% ipython --no-banner

In [1]: import numpy as np

In [2]: np.set_printoptions(precision=3, suppress=True, linewidth=120, legacy="1.25")

In [3]: rd = lambda a: np.round(a, 3) + 0

In [4]: m1 = np.array([[3, 0, 4, 0, 0, 0, 0],
   ...:     [0, 4, 0, 0, 3, 0, 1],
   ...:     [2, 0, 0, 0, 0, 0, 0],
   ...:     [0, 0, 0, 4, 0, 5, 0],
   ...:     [0, 5, 0, 0, 0, 0, 0],
   ...:     [0, 0, 0, 4, 0, 4, 0],
   ...:     [0, 4, 0, 0, 2, 0, 5]])

In [5]: np.abs(m1).max()
Out[5]: 5

In [6]: rd(np.linalg.svd(m1, compute_uv=False))
Out[6]: array([8.871, 8.531, 5.157, 3.642, 2.012, 1.551, 0.469])

In [7]: rd(np.linalg.norm(m1))
Out[7]: 14.071

In [8]: np.unravel_index(np.abs(m1).argmax(), m1.shape)
Out[8]: (3, 5)

In [9]: rd(m1.mean(axis=0))
Out[9]: array([0.714, 1.857, 0.571, 1.143, 0.714, 1.286, 0.857])

In [10]: rd(np.sort(np.linalg.eigvals(m1).real))
Out[10]: array([-2.349, -1.702, -0.472,  3.545,  4.702,  7.805,  8.472])

In [11]: (m1 != 0).astype(int)
Out[11]: 
array([[1, 0, 1, 0, 0, 0, 0],
       [0, 1, 0, 0, 1, 0, 1],
       [1, 0, 0, 0, 0, 0, 0],
       [0, 0, 0, 1, 0, 1, 0],
       [0, 1, 0, 0, 0, 0, 0],
       [0, 0, 0, 1, 0, 1, 0],
       [0, 1, 0, 0, 1, 0, 1]])

In [12]: np.flatnonzero(np.linalg.matrix_power((m1 != 0) + (m1.T != 0) + np.eye(7), 7)[5])
Out[12]: array([3, 5])

In [13]: (np.linalg.matrix_power((m1 != 0) + (m1.T != 0) + np.eye(7), 7) > 0).astype(int)
Out[13]: 
array([[1, 0, 1, 0, 0, 0, 0],
       [0, 1, 0, 0, 1, 0, 1],
       [1, 0, 1, 0, 0, 0, 0],
       [0, 0, 0, 1, 0, 1, 0],
       [0, 1, 0, 0, 1, 0, 1],
       [0, 0, 0, 1, 0, 1, 0],
       [0, 1, 0, 0, 1, 0, 1]])

In [14]: rd(np.linalg.det(m1))
Out[14]: -2080.0

In [15]: M2 = np.array([[1, 2], [3, 2], [2, 0], [2, 5], [1, 4], [4, 1], [3, 5]])

In [16]: np.vstack([m1, M2.T]).shape
Out[16]: (9, 7)

In [17]: m1 @ M2
Out[17]: 
array([[11,  6],
       [18, 25],
       [ 2,  4],
       [28, 25],
       [15, 10],
       [24, 24],
       [29, 41]])

In [18]: np.linalg.matrix_rank(m1 @ M2)
Out[18]: 2

In [19]: M2.T @ m1.T
Out[19]: 
array([[11, 18,  2, 28, 15, 24, 29],
       [ 6, 25,  4, 25, 10, 24, 41]])

In [20]: np.einsum("ik,kj->ji", m1, M2)
Out[20]: 
array([[11, 18,  2, 28, 15, 24, 29],
       [ 6, 25,  4, 25, 10, 24, 41]])

In [21]: np.einsum("ij,ij->i", m1, m1)
Out[21]: array([25, 26,  4, 41, 25, 32, 45])

In [22]: np.einsum("ik,kj->ij", m1, M2)
Out[22]: 
array([[11,  6],
       [18, 25],
       [ 2,  4],
       [28, 25],
       [15, 10],
       [24, 24],
       [29, 41]])

In [23]: M2 = m1[0, 0] * m1[1:] - np.outer(m1[1:, 0], m1[0])

In [24]: M2
Out[24]: 
array([[ 0, 12,  0,  0,  9,  0,  3],
       [ 0,  0, -8,  0,  0,  0,  0],
       [ 0,  0,  0, 12,  0, 15,  0],
       [ 0, 15,  0,  0,  0,  0,  0],
       [ 0,  0,  0, 12,  0, 12,  0],
       [ 0, 12,  0,  0,  6,  0, 15]])

In [25]: rd(m1[:, 0] / m1[0, 0])
Out[25]: array([1.   , 0.   , 0.667, 0.   , 0.   , 0.   , 0.   ])

In [26]: rng = np.random.default_rng(46549)

In [27]: z = rng.integers(0, 2, 8)

In [28]: A = (z[:, None] == z) * 2 + np.eye(8)

In [29]: A
Out[29]: 
array([[3., 2., 2., 0., 0., 0., 0., 0.],
       [2., 3., 2., 0., 0., 0., 0., 0.],
       [2., 2., 3., 0., 0., 0., 0., 0.],
       [0., 0., 0., 3., 2., 2., 2., 2.],
       [0., 0., 0., 2., 3., 2., 2., 2.],
       [0., 0., 0., 2., 2., 3., 2., 2.],
       [0., 0., 0., 2., 2., 2., 3., 2.],
       [0., 0., 0., 2., 2., 2., 2., 3.]])

In [30]: # 2 groups of indices that never mix

In [31]: r0 = np.array([-8, -3, -9, 8, 9, -9, 7, -8])

In [32]: M2 = A + np.outer(r0, np.eye(8)[3])

In [33]: np.linalg.matrix_rank(M2 - A)
Out[33]: 1

In [34]: M2
Out[34]: 
array([[ 3.,  2.,  2., -8.,  0.,  0.,  0.,  0.],
       [ 2.,  3.,  2., -3.,  0.,  0.,  0.,  0.],
       [ 2.,  2.,  3., -9.,  0.,  0.,  0.,  0.],
       [ 0.,  0.,  0., 11.,  2.,  2.,  2.,  2.],
       [ 0.,  0.,  0., 11.,  3.,  2.,  2.,  2.],
       [ 0.,  0.,  0., -7.,  2.,  3.,  2.,  2.],
       [ 0.,  0.,  0.,  9.,  2.,  2.,  3.,  2.],
       [ 0.,  0.,  0., -6.,  2.,  2.,  2.,  3.]])

In [35]: U, s, Vh = np.linalg.svd(A, full_matrices=False)

In [36]: rd(np.sqrt((s ** 2).sum())), rd(np.linalg.norm(A))
Out[36]: (13.266, 13.266)

In [37]: rd(np.abs(Vh[0]))
Out[37]: array([0.   , 0.   , 0.   , 0.447, 0.447, 0.447, 0.447, 0.447])

In [38]: np.allclose(U * s @ Vh, A)
Out[38]: True

In [39]: rd(U.T @ U)
Out[39]: 
array([[1., 0., 0., 0., 0., 0., 0., 0.],
       [0., 1., 0., 0., 0., 0., 0., 0.],
       [0., 0., 1., 0., 0., 0., 0., 0.],
       [0., 0., 0., 1., 0., 0., 0., 0.],
       [0., 0., 0., 0., 1., 0., 0., 0.],
       [0., 0., 0., 0., 0., 1., 0., 0.],
       [0., 0., 0., 0., 0., 0., 1., 0.],
       [0., 0., 0., 0., 0., 0., 0., 1.]])

In [40]: np.abs(U[:, 0]).round(6).argmax()
Out[40]: 3

In [41]: rd(Vh @ Vh.T)
Out[41]: 
array([[1., 0., 0., 0., 0., 0., 0., 0.],
       [0., 1., 0., 0., 0., 0., 0., 0.],
       [0., 0., 1., 0., 0., 0., 0., 0.],
       [0., 0., 0., 1., 0., 0., 0., 0.],
       [0., 0., 0., 0., 1., 0., 0., 0.],
       [0., 0., 0., 0., 0., 1., 0., 0.],
       [0., 0., 0., 0., 0., 0., 1., 0.],
       [0., 0., 0., 0., 0., 0., 0., 1.]])

In [42]: U.shape, s.shape, Vh.shape
Out[42]: ((8, 8), (8,), (8, 8))

In [43]: rd(s / s[0])
Out[43]: array([1.   , 0.636, 0.091, 0.091, 0.091, 0.091, 0.091, 0.091])

In [44]: rd(s)
Out[44]: array([11.,  7.,  1.,  1.,  1.,  1.,  1.,  1.])

In [45]: (s > 1e-8).sum()
Out[45]: 8

In [46]: W0 = np.loadtxt("w.csv", delimiter=",")

In [47]: rd(W0)
Out[47]: 
array([[  9.958,  21.814, -11.226, -15.318,   0.454, -19.411,  13.806],
       [ 11.19 ,  26.276, -14.165, -18.607,  -0.611, -23.049,  17.144],
       [ -0.806,  -9.877,   9.343,   9.277,   5.875,   9.212,  -8.796],
       [ -0.884,  -7.224,   7.474,   7.822,   4.377,   8.17 ,  -6.366],
       [  4.806,  -2.674,   5.143,   1.735,   8.019,  -1.673,  -5.4  ],
       [ -1.234,   4.564,  -0.83 ,   1.358,  -2.284,   3.546,   4.436],
       [  0.188, -10.274,   9.77 ,   8.889,   7.147,   8.009,  -9.7  ],
       [-11.861,   5.679,  -3.204,   7.28 , -14.214,  17.764,  11.284],
       [  7.91 ,   7.172,  -1.284,  -5.759,   6.08 , -10.234,   1.754],
       [-12.758,   4.483,  -2.502,   8.511, -14.533,  19.523,  10.701],
       [  4.451,  18.935, -10.037, -10.291,  -3.885, -10.546,  14.244],
       [  6.359,  25.302, -14.208, -15.076,  -5.245, -15.944,  18.925],
       [-10.753,  -7.128,   5.927,  13.853,  -6.201,  21.78 ,  -0.851],
       [  6.072,  14.016,  -6.351,  -8.504,   0.468, -10.657,   8.925],
       [  9.128,   7.667,  -1.448,  -6.79 ,   7.114, -12.132,   1.53 ],
       [  0.004,   3.488,   0.109,   1.204,  -0.39 ,   2.3  ,   2.787],
       [-19.98 , -16.726,  11.261,  24.982, -10.925,  38.704,  -4.414],
       [  6.557,  12.942,  -5.526,  -8.194,   1.558, -10.862,   7.692],
       [ -8.275,   1.252,   0.432,   7.577,  -8.028,  14.722,   5.328],
       [ -4.565,  -0.415,   2.156,   6.234,  -3.182,  10.312,   1.787],
       [  4.616,  -3.012,   5.351,   2.044,   7.997,  -1.264,  -5.6  ],
       [ -6.716,   6.089,  -2.719,   3.875,  -8.944,  10.469,   8.823],
       [ -7.708,  -1.958,   2.764,   9.046,  -5.711,  15.328,   2.127],
       [ -5.413, -11.648,   9.891,  13.121,   1.905,  16.352,  -7.856],
       [-18.976,  -6.42 ,   4.197,  18.523, -15.35 ,  32.849,   4.309],
       [  4.335,  -7.155,   8.209,   4.565,   9.906,   0.921,  -9.174],
       [ -4.621,  -6.265,   6.242,   9.583,  -0.121,  12.924,  -3.447],
       [ 11.524,   3.771,   1.639,  -6.06 ,  11.748, -13.759,  -3.295],
       [  9.077,   1.266,   3.025,  -3.132,  10.474,  -9.289,  -4.203]])

In [48]: Xs = W0 - W0.mean(axis=0)

In [49]: U, s, Vh = np.linalg.svd(Xs, full_matrices=False)

In [50]: np.abs(U[:, 0]).argmax()
Out[50]: 16

In [51]: np.searchsorted(np.cumsum(s ** 2) / (s ** 2).sum(), 0.9) + 1
Out[51]: 2

In [52]: rd(s ** 2 / (s ** 2).sum())
Out[52]: array([0.764, 0.236, 0.   , 0.   , 0.   , 0.   , 0.   ])

In [53]: rd(Xs.mean(axis=0))
Out[53]: array([0., 0., 0., 0., 0., 0., 0.])

In [54]: rd(Vh[0] * np.sign(Vh[0, np.abs(Vh[0]).argmax()]))
Out[54]: array([-0.33 , -0.418,  0.243,  0.441, -0.129,  0.638, -0.195])

In [55]: np.linalg.matrix_rank(Xs)
Out[55]: 2
